% ipython --no-banner

In [1]: import numpy as np

In [2]: np.set_printoptions(suppress=True, linewidth=160)

In [3]: def tidy(a):
   ...:     return np.round(a, 2) + 0
   ...: 

In [4]: J = np.array([[-0.05, -0.14, 0.62],
   ...:     [-0.19, -0.09, 0.36],
   ...:     [0.36, 1.08, -1.46],
   ...:     [-0.52, -1.11, 1.65],
   ...:     [-1.61, -3.27, 5.18],
   ...:     [0.23, 0.59, -0.94],
   ...:     [0.29, 0.33, -0.6],
   ...:     [-0.44, -1.35, 1.86],
   ...:     [-0.98, -1.77, 2.89],
   ...:     [-2.24, -4.46, 6.7],
   ...:     [-1.64, -3.16, 4.69],
   ...:     [0.64, 1.11, -1.79],
   ...:     [-0.21, -0.19, 0.46],
   ...:     [-0.32, -0.88, 1.42],
   ...:     [-0.91, -1.56, 2.43],
   ...:     [-1.1, -2.11, 2.95],
   ...:     [-1.2, -2.97, 4.03],
   ...:     [0.12, 0.25, -0.1]])

In [5]: J
Out[5]: 
array([[-0.05, -0.14,  0.62],
       [-0.19, -0.09,  0.36],
       [ 0.36,  1.08, -1.46],
       [-0.52, -1.11,  1.65],
       [-1.61, -3.27,  5.18],
       [ 0.23,  0.59, -0.94],
       [ 0.29,  0.33, -0.6 ],
       [-0.44, -1.35,  1.86],
       [-0.98, -1.77,  2.89],
       [-2.24, -4.46,  6.7 ],
       [-1.64, -3.16,  4.69],
       [ 0.64,  1.11, -1.79],
       [-0.21, -0.19,  0.46],
       [-0.32, -0.88,  1.42],
       [-0.91, -1.56,  2.43],
       [-1.1 , -2.11,  2.95],
       [-1.2 , -2.97,  4.03],
       [ 0.12,  0.25, -0.1 ]])

In [6]: Xs = (J - J.mean(axis=0)) / J.std(axis=0)

In [7]: np.argwhere(np.abs(Xs) > 2)
Out[7]: 
array([[9, 0],
       [9, 1],
       [9, 2]])

In [8]: tidy(Xs.std(axis=0))
Out[8]: array([1., 1., 1.])

In [9]: c = np.linalg.lstsq(np.delete(Xs, 0, axis=1), Xs[:, 0])[0]

In [10]: np.abs(c).argmax()
Out[10]: np.int64(1)

In [11]: tidy(1 - np.var(Xs[:, 0] - np.delete(Xs, 0, axis=1) @ c))
Out[11]: np.float64(0.98)

In [12]: O, Rm = np.linalg.qr(J)

In [13]: O.shape, Rm.shape
Out[13]: ((18, 3), (3, 3))

In [14]: tidy(Rm)
Out[14]: 
array([[  4.01,   8.07, -12.11],
       [  0.  ,  -1.05,   1.09],
       [  0.  ,   0.  ,  -0.74]])

In [15]: tidy(O @ Rm)
Out[15]: 
array([[-0.05, -0.14,  0.62],
       [-0.19, -0.09,  0.36],
       [ 0.36,  1.08, -1.46],
       [-0.52, -1.11,  1.65],
       [-1.61, -3.27,  5.18],
       [ 0.23,  0.59, -0.94],
       [ 0.29,  0.33, -0.6 ],
       [-0.44, -1.35,  1.86],
       [-0.98, -1.77,  2.89],
       [-2.24, -4.46,  6.7 ],
       [-1.64, -3.16,  4.69],
       [ 0.64,  1.11, -1.79],
       [-0.21, -0.19,  0.46],
       [-0.32, -0.88,  1.42],
       [-0.91, -1.56,  2.43],
       [-1.1 , -2.11,  2.95],
       [-1.2 , -2.97,  4.03],
       [ 0.12,  0.25, -0.1 ]])

In [16]: tidy(np.abs(np.diag(Rm)))
Out[16]: array([4.01, 1.05, 0.74])

In [17]: tidy(abs(Rm[0, 0])), tidy(np.linalg.norm(J[:, 0]))
Out[17]: (np.float64(4.01), np.float64(4.01))

In [18]: tidy(np.trace(O @ O.T))
Out[18]: np.float64(3.0)

In [19]: vec = np.array([2, 3, 1])

In [20]: rhs = Rm @ vec

In [21]: tidy(rhs)
Out[21]: array([20.11, -2.07, -0.74])

In [22]: tidy(np.linalg.solve(Rm, rhs))
Out[22]: array([2., 3., 1.])

In [23]: tidy(np.linalg.solve(Rm, Rm[:, 0]))
Out[23]: array([1., 0., 0.])

In [24]: arr = np.load("w.npy")

In [25]: arr
Out[25]: 
array([[ 4.59, -0.79, -1.68, -3.07],
       [-0.79,  5.75,  0.  ,  0.58],
       [-1.68,  0.  ,  0.12, -3.01],
       [-3.07,  0.58, -3.01,  0.54]])

In [26]: O, vecs = np.linalg.qr(arr[:, :2])[0], np.linalg.qr(arr[:, 2:])[0]

In [27]: sv = np.linalg.svd(O.T @ vecs, compute_uv=False)

In [28]: tidy(np.degrees(np.arccos(sv.clip(0, 1))))
Out[28]: array([61.24, 89.16])

In [29]: tidy(np.linalg.eigvalsh(arr).min())
Out[29]: np.float64(-4.0)

In [30]: [round(float(np.linalg.det(arr[:i, :i])), 2) + 0 for i in range(1, 5)]
Out[30]: [4.59, 25.77, -13.14, -419.86]

In [31]: np.all(np.linalg.eigvalsh(arr) > 0)
Out[31]: np.False_

In [32]: gram = np.cov(J, rowvar=False)

In [33]: tidy(J.std(axis=0))
Out[33]: array([0.77, 1.58, 2.32])

In [34]: tidy(np.polyfit(J[:, 2], J[:, 0], 1))
Out[34]: array([-0.33,  0.01])

In [35]: tidy(np.median(J, axis=0))
Out[35]: array([-0.38, -1.  ,  1.54])

In [36]: rng = np.random.default_rng(99876)

In [37]: B = arr + rng.integers(-2, 3, (4, 1)) @ rng.integers(-2, 3, (1, 4))

In [38]: tidy(B)
Out[38]: 
array([[ 0.59,  1.21,  0.32, -1.07],
       [ 1.21,  4.75, -1.  , -0.42],
       [-5.68,  2.  ,  2.12, -1.01],
       [-7.07,  2.58, -1.01,  2.54]])

In [39]: tidy(np.linalg.svd(B - arr, compute_uv=False))
Out[39]: array([9.54, 0.  , 0.  , 0.  ])
